In [1]: import numpy as np

In [2]: from numpy import linalg as LA

In [3]: np.set_printoptions(precision=3, suppress=True, linewidth=160, floatmode="fixed")

In [4]: def tidy(a):
   ...:     return np.round(a, 3) + 0
   ...: 

In [5]: J, _ = LA.qr(np.array([[1.1, 0.7, -0.4], [-1.5, 0.9, -0.7], [-0.5, 2.3, -0.4]]))

In [6]: tidy(J)
Out[6]: 
array([[-0.571, -0.504, -0.648],
       [ 0.779, -0.083, -0.622],
       [ 0.260, -0.859,  0.440]])

In [7]: vec = np.array([-2, 0, 3])

In [8]: tidy(J @ (2 * vec))
Out[8]: array([-1.602, -6.846,  1.604])

In [9]: LA.norm(J @ vec) <= LA.norm(J, 2) * LA.norm(vec) + 1e-9
Out[9]: np.True_

In [10]: print(tidy(np.einsum("ij,j->i", J, vec)))
[-0.801 -3.423  0.802]

In [11]: np.sign((J @ vec).round(6))
Out[11]: array([-1.000, -1.000,  1.000])

In [12]: tidy(J @ np.ones(3))
Out[12]: array([-1.723,  0.074, -0.159])

In [13]: print(np.allclose(J, J.T))
False

In [14]: tidy(np.abs(LA.eigvals(J)).max())
Out[14]: np.float64(1.0)

In [15]: r0 = np.array([2, 2])

In [16]: tidy(np.array([np.convolve(row, r0, "same") for row in J]))
Out[16]: 
array([[-1.142, -2.151, -2.304],
       [ 1.558,  1.391, -1.410],
       [ 0.519, -1.200, -0.838]])

In [17]: tidy(np.convolve(J[0], r0))
Out[17]: array([-1.142, -2.151, -2.304, -1.295])

In [18]: A = np.load("x.npy")

In [19]: A
Out[19]: 
array([[ 0,  4,  0,  7,  6],
       [ 0,  0,  0,  0,  0],
       [ 0,  1,  0,  0,  0],
       [ 0,  3,  0,  2,  3],
       [ 0,  5, 12, 19, 30],
       [ 0,  2,  6, 18, 27],
       [ 0,  0,  0,  0,  3],
       [ 0,  0,  0,  0,  0],
       [ 0,  7,  8, 17, 24],
       [ 0,  0,  0, 11, 12],
       [ 0,  0,  7,  1, 12],
       [ 0,  4, 10, 12, 21],
       [ 0,  0,  4,  0,  0],
       [ 0,  0, 10,  4, 15],
       [ 0,  0,  0,  0,  0],
       [ 0,  0, 11,  0,  6],
       [ 0,  3, 11, 16, 27],
       [ 0,  0,  0,  0,  0]])

In [20]: print(LA.lstsq(A[:-1].T, A[-1])[2])
4

In [21]: np.unique(A.round(6), axis=0).shape
Out[21]: (15, 5)

In [22]: np.allclose(A[:-1].T @ LA.lstsq(A[:-1].T, A[-1])[0], A[-1])
Out[22]: True

In [23]: tidy(np.trace(LA.pinv(A) @ A))
Out[23]: np.float64(4.0)

In [24]: LA.matrix_rank(A, rtol=0.1)
Out[24]: np.int64(2)

In [25]: [round(float(x), 3) for x in LA.svd(A, compute_uv=False)[:3]]
Out[25]: [78.14, 15.926, 6.792]

In [26]: LA.cond(A) > 100
Out[26]: np.True_

In [27]: U, sigma, Vh = LA.svd(A)

In [28]: evecs = Vh[:(sigma > 1e-8).sum()]

In [29]: rng = np.random.default_rng(10663)

In [30]: vec = A[4] + 5 * A[2] + rng.integers(2) * np.eye(5)[3]

In [31]: print(vec)
[ 0.000 10.000 12.000 19.000 30.000]

In [32]: tidy(evecs.T @ evecs)
Out[32]: 
array([[0.000, 0.000, 0.000, 0.000, 0.000],
       [0.000, 1.000, 0.000, 0.000, 0.000],
       [0.000, 0.000, 1.000, 0.000, 0.000],
       [0.000, 0.000, 0.000, 1.000, 0.000],
       [0.000, 0.000, 0.000, 0.000, 1.000]])

In [33]: np.allclose(evecs.T @ evecs @ vec, vec)
Out[33]: True

In [34]: LA.matrix_rank(np.vstack([A, vec]))
Out[34]: np.int64(4)

In [35]: tidy(np.diag(evecs.T @ evecs))
Out[35]: array([0.000, 1.000, 1.000, 1.000, 1.000])

In [36]: cov = A.T @ A

In [37]: np.diag(cov)
Out[37]: array([   0,  129,  751, 1565, 3978])

In [38]: tidy(LA.svd(A, compute_uv=False) ** 2)
Out[38]: array([6105.926,  253.627,   46.135,   17.312,    0.000])

In [39]: cov
Out[39]: 
array([[   0,    0,    0,    0,    0],
       [   0,  129,  201,  380,  570],
       [   0,  201,  751,  815, 1521],
       [   0,  380,  815, 1565, 2400],
       [   0,  570, 1521, 2400, 3978]])

In [40]: np.allclose(cov, cov.T)
Out[40]: True

In [41]: feats = np.loadtxt("test8.csv", delimiter=",")

In [42]: tidy(feats)
Out[42]: 
array([[ 0.148,  0.049,  0.049,  0.344, -0.049],
       [ 0.049,  0.016,  0.016,  0.115, -0.016],
       [ 0.049,  0.016,  0.016,  0.115, -0.016],
       [ 0.344,  0.115,  0.115,  0.803, -0.115],
       [-0.049, -0.016, -0.016, -0.115,  0.016]])

In [43]: out = feats / np.sqrt((feats ** 2).mean(axis=1, keepdims=True))

In [44]: tidy(LA.norm(out, axis=1))
Out[44]: array([2.236, 2.236, 2.236, 2.236, 2.236])
